% ipython --no-banner

In [1]: import numpy as np

In [2]: from numpy import linalg as LA

In [3]: np.set_printoptions(suppress=True, linewidth=120)

In [4]: X = np.load("arr.npy")

In [5]: print(X)
[[0. 8. 8. 1. 8. 1. 2. 5. 0. 9. 1. 7.]
 [8. 0. 0. 0. 0. 0. 0. 0. 0. 0. 0. 0.]
 [8. 0. 0. 0. 0. 0. 0. 0. 0. 0. 0. 0.]
 [1. 0. 0. 0. 0. 0. 0. 0. 0. 0. 0. 0.]
 [8. 0. 0. 0. 0. 0. 0. 0. 0. 0. 0. 0.]
 [1. 0. 0. 0. 0. 0. 0. 0. 0. 0. 0. 0.]
 [2. 0. 0. 0. 0. 0. 0. 0. 0. 0. 0. 0.]
 [5. 0. 0. 0. 0. 0. 0. 0. 0. 0. 0. 0.]
 [0. 0. 0. 0. 0. 0. 0. 0. 0. 0. 0. 0.]
 [9. 0. 0. 0. 0. 0. 0. 0. 0. 0. 0. 0.]
 [1. 0. 0. 0. 0. 0. 0. 0. 0. 0. 0. 0.]
 [7. 0. 0. 0. 0. 0. 0. 0. 0. 0. 0. 0.]]

In [6]: U, sigma, VT = LA.svd(X)

In [7]: V = VT[:(sigma > 1e-8).sum()]

In [8]: rng = np.random.default_rng(349)

In [9]: vec = X[2] + 2 * X[7] + rng.integers(2) * np.eye(12)[8]

In [10]: print(vec)
[18.  0.  0.  0.  0.  0.  0.  0.  1.  0.  0.  0.]

In [11]: print(np.round(np.diag(V.T @ V), 2) + 0)
[1.   0.18 0.18 0.   0.18 0.   0.01 0.07 0.   0.23 0.   0.14]

In [12]: print(round(float(LA.norm(vec - V.T @ V @ vec)), 2))
1.0

In [13]: other = X + rng.integers(-2, 3, (12, 2)) @ rng.integers(-2, 3, (2, 12))

In [14]: print(other)
[[-2.  6.  7.  2.  8.  1.  0.  2. -2.  7. -2.  5.]
 [ 8.  0.  0.  0.  0.  0.  0.  0.  0.  0.  0.  0.]
 [11.  3.  1. -1. -1. -1.  3.  5.  2.  2.  5.  2.]
 [ 1.  0. -1.  1. -2. -2.  0.  1. -2. -2.  1. -2.]
 [11.  3.  1. -1. -1. -1.  3.  5.  2.  2.  5.  2.]
 [ 3.  2.  0.  0. -2. -2.  2.  4.  0.  0.  4.  0.]
 [ 2.  0.  2. -2.  4.  4.  0. -2.  4.  4. -2.  4.]
 [ 7.  2.  2. -2.  2.  2.  2.  2.  4.  4.  2.  4.]
 [-2. -2. -2.  2. -2. -2. -2. -2. -4. -4. -2. -4.]
 [11.  2.  0.  0. -2. -2.  2.  4.  0.  0.  4.  0.]
 [ 4.  3.  2. -2.  1.  1.  3.  4.  4.  4.  4.  4.]
 [ 8.  1.  2. -2.  3.  3.  1.  0.  4.  4.  0.  4.]]

In [15]: print(np.abs(other - X).sum(axis=1))
[20.  0. 29. 14. 29. 18. 28. 30. 30. 18. 35. 25.]

In [16]: print(np.round(LA.svd(other - X, compute_uv=False), 2) + 0)
[23.7  15.95  0.    0.    0.    0.    0.    0.    0.    0.    0.    0.  ]

In [17]: print(LA.matrix_rank(other - X, tol=1e-8))
2
